$ ipython --no-banner

In [1]: import numpy as np

In [2]: np.set_printoptions(precision=2, suppress=True, linewidth=200, legacy="1.25")

In [3]: J = np.array([[0.8, -0.5, -0.3], [0.0, -2.4, -0.9], [0.03, -2.66, -0.43]])

In [4]: w, vecs = np.linalg.eig(J)

In [5]: w
Out[5]: array([ 0.79,  0.43, -3.25])

In [6]: np.sort(np.linalg.eigvals(J @ J))
Out[6]: array([ 0.18,  0.62, 10.55])

In [7]: u = np.array([-2, 3, 1])

In [8]: out = J + np.outer(u, np.eye(3)[1])

In [9]: np.linalg.matrix_rank(np.linalg.inv(out) - np.linalg.inv(J), tol=1e-8)
Out[9]: 1

In [10]: np.linalg.matrix_rank(out - J)
Out[10]: 1

In [11]: np.round(np.linalg.det(out) / np.linalg.det(J), 2), round(float(1 + np.linalg.solve(J, u)[1]), 2)
Out[11]: (1.21, 1.21)

In [12]: round(float(np.linalg.det(J[::-1])), 2)
Out[12]: 1.1

In [13]: np.einsum("ii->", J)
Out[13]: -2.03

In [14]: np.round(np.linalg.det(J.T), 2)
Out[14]: -1.1

In [15]: np.linalg.eigvals(J)
Out[15]: array([ 0.79,  0.43, -3.25])

In [16]: vec = np.array([2, 0, 1])

In [17]: np.linalg.norm(J @ vec) <= np.linalg.norm(J, 2) * np.linalg.norm(vec) + 1e-9
Out[17]: True

In [18]: (J @ vec).argmax()
Out[18]: 0

In [19]: J * vec
Out[19]: 
array([[ 1.6 , -0.  , -0.3 ],
       [ 0.  , -0.  , -0.9 ],
       [ 0.06, -0.  , -0.43]])

In [20]: (J * vec).sum(axis=1)
Out[20]: array([ 1.3 , -0.9 , -0.37])

In [21]: M = np.loadtxt("block0.csv", delimiter=",")

In [22]: M
Out[22]: 
array([[-2.,  1.,  0.],
       [ 0., -2.,  1.],
       [ 0.,  0., -2.]])

In [23]: P = np.triu(np.array([[-9, -1, -3], [3, -8, -5], [9, 0, -6]]), 1) + np.eye(3)

In [24]: out = P @ M @ np.linalg.inv(P)

In [25]: P @ M - M @ P
Out[25]: 
array([[0., 0., 4.],
       [0., 0., 0.],
       [0., 0., 0.]])

In [26]: np.trace(out), np.trace(M)
Out[26]: (-6.0, -6.0)

In [27]: np.linalg.matrix_rank(out)
Out[27]: 3
